In [1]: import numpy as np

In [2]: np.set_printoptions(precision=3, suppress=True, linewidth=160)

In [3]: M = np.load("out5.npy")

In [4]: print(M)
[[  1.3   0.4   5.   -0.1   0.4   0.3]
 [ -0.1   0.5 -16.    0.   -1.5   0.3]
 [  0.4   1.2   0.5   1.9   0.3   0. ]
 [  2.1  -1.1  -2.5   1.4   0.7  -2.2]
 [ -1.3   1.2   0.    1.   -0.1   1.3]
 [  0.6   0.2   2.5  -1.3   0.8  -0.4]
 [  0.7   0.2  -2.    0.7   1.2   1.7]]

In [5]: x0 = np.array([-3, -1, 1, 0, -1, -3])

In [6]: y = M @ x0

In [7]: beta, lr = np.zeros(6), 1 / np.linalg.norm(M, 2) ** 2

In [8]: for i in range(10):
   ...:     beta -= lr * M.T @ (M @ beta - y)
   ...:     if i % 2 == 0: print(i, round(np.linalg.norm(M @ beta - y), 3))
   ...: 
0 10.527
2 10.032
4 9.569
6 9.134
8 8.726

In [9]: beta
Out[9]: array([-0.38 , -0.277,  0.932, -0.267, -0.311, -0.553])

In [10]: proj = M @ np.linalg.solve(M.T @ M, M.T)

In [11]: np.linalg.matrix_rank(np.eye(7) - proj)
Out[11]: np.int64(1)

In [12]: print(round(float(np.trace(proj)), 3))
6.0

In [13]: x0 = np.array([1, -2, 1, -2, 1, -3])

In [14]: y = M @ x0

In [15]: y
Out[15]: array([  5.2, -19.5,  -5. ,   6.3,  -9.7,   7.3,  -7. ])

In [16]: np.linalg.solve(M.T @ M, M.T @ y)
Out[16]: array([ 1., -2.,  1., -2.,  1., -3.])

In [17]: np.linalg.lstsq(M, y)[0]
Out[17]: array([ 1., -2.,  1., -2.,  1., -3.])

In [18]: np.round(np.linalg.pinv(M) @ M, 3) + 0
Out[18]: 
array([[1., 0., 0., 0., 0., 0.],
       [0., 1., 0., 0., 0., 0.],
       [0., 0., 1., 0., 0., 0.],
       [0., 0., 0., 1., 0., 0.],
       [0., 0., 0., 0., 1., 0.],
       [0., 0., 0., 0., 0., 1.]])

In [19]: rng = np.random.default_rng(933595)

In [20]: y = y + 0.02 * rng.normal(size=7)

In [21]: print(y)
[  5.211 -19.503  -5.011   6.317  -9.71    7.33   -6.999]

In [22]: beta, *_ = np.linalg.lstsq(M, y)

In [23]: [round(float(np.linalg.norm(np.linalg.solve(M.T @ M + lam * np.eye(6), M.T @ y))), 2) for lam in (0, 1, 10, 100)]
Out[23]: [4.48, 4.09, 2.69, 1.03]

In [24]: np.round(np.linalg.norm(y - M @ beta), 3)
Out[24]: np.float64(0.01)

In [25]: A2 = np.c_[M[:, :4] @ np.array([[1, 0, 2, 3], [2, 2, 2, 2], [-2, -3, -3, 0], [1, 1, -2, 3]]), np.array([1, -3, 3, -1, 0, 1, 3])]

In [26]: A2
Out[26]: 
array([[ -8. , -14.3, -11.4,   4.4,   1. ],
       [ 32.9,  49. ,  48.8,   0.7,  -3. ],
       [  3.7,   2.8,  -2.1,   9.3,   3. ],
       [  6.3,   6.7,   6.7,   8.3,  -1. ],
       [  2.1,   3.4,  -2.2,   1.5,   0. ],
       [ -5.3,  -8.4,  -3.3,  -1.7,   1. ],
       [  5.8,   7.1,   6.4,   4.6,   3. ]])

In [27]: print(np.linalg.matrix_rank(A2))
5

In [28]: J = np.load("case19.npy")

In [29]: print(J)
[[ -1  -2  -3  -3]
 [  0  -5  -1  -2]
 [  4   0  -5   3]
 [  4  -1  -2   4]
 [ -3   5  -1  -4]
 [  0  -3  -3  -5]
 [  4  -2   0   4]
 [  2   1   0  -5]
 [ -1  -4  -3  -1]
 [ -1 -22  -7 -11]]

In [30]: # row 9 is much longer than the rest

In [31]: Xs = J - J.mean(axis=0)

In [32]: vecs = np.linalg.svd(Xs)[2][:1]

In [33]: A2 = Xs - Xs @ vecs.T @ vecs

In [34]: np.diag(vecs.T @ vecs)
Out[34]: array([0.014, 0.749, 0.039, 0.199])

In [35]: print((Xs @ vecs.T).std(axis=0))
[7.593]

In [36]: np.round(np.linalg.norm(A2) / np.linalg.norm(Xs), 3)
Out[36]: np.float64(0.496)

In [37]: A2.std(axis=0)
Out[37]: array([2.226, 1.684, 1.493, 2.957])

In [38]: cent = J[[1, 4]].astype(float)

In [39]: for _ in range(7):
    ...:     labels = np.linalg.norm(J[:, None] - cent, axis=-1).argmin(axis=1)
    ...:     cent = np.array([J[labels == j].mean(axis=0) for j in range(2)])
    ...: 

In [40]: labels
Out[40]: array([0, 0, 0, 0, 1, 0, 0, 1, 0, 0])

In [41]: cent[1] - cent[0]
Out[41]: array([-1.625,  7.875,  2.5  , -3.125])

In [42]: np.abs(cent[1] - cent[0]).argmax()
Out[42]: np.int64(1)

In [43]: print(cent)
[[ 1.125 -4.875 -3.    -1.375]
 [-0.5    3.    -0.5   -4.5  ]]

In [44]: Q, vecs = np.linalg.qr(M[:, :2])[0], np.linalg.qr(M[:, 2:])[0]

In [45]: sv = np.linalg.svd(Q.T @ vecs, compute_uv=False)

In [46]: sv
Out[46]: array([0.885, 0.59 ])

In [47]: (sv > 0.9).sum()
Out[47]: np.int64(0)

In [48]: np.degrees(np.arccos(sv.clip(0, 1)))
Out[48]: array([27.747, 53.825])

In [49]: d = np.linalg.norm(J[:, None] - J[None], axis=-1)

In [50]: d[:5, :5]
Out[50]: 
array([[ 0.   ,  3.873,  8.307,  8.718,  7.616],
       [ 3.873,  0.   ,  9.055,  8.307, 10.63 ],
       [ 8.307,  9.055,  0.   ,  3.317, 11.79 ],
       [ 8.718,  8.307,  3.317,  0.   , 12.247],
       [ 7.616, 10.63 , 11.79 , 12.247,  0.   ]])

In [51]: d[9]
Out[51]: array([21.909, 20.174, 26.627, 26.758, 28.601, 20.347, 26.439, 24.96 , 20.976,  0.   ])

In [52]: d[9].round(6).argsort(kind="stable")[:4]
Out[52]: array([9, 1, 5, 8])

In [53]: np.flatnonzero(d[9] < d.mean() / 2)
Out[53]: array([9])

In [54]: (d + 1e9 * np.eye(10)).round(6).argmin(axis=1)
Out[54]: array([5, 8, 3, 6, 7, 0, 3, 5, 1, 1])
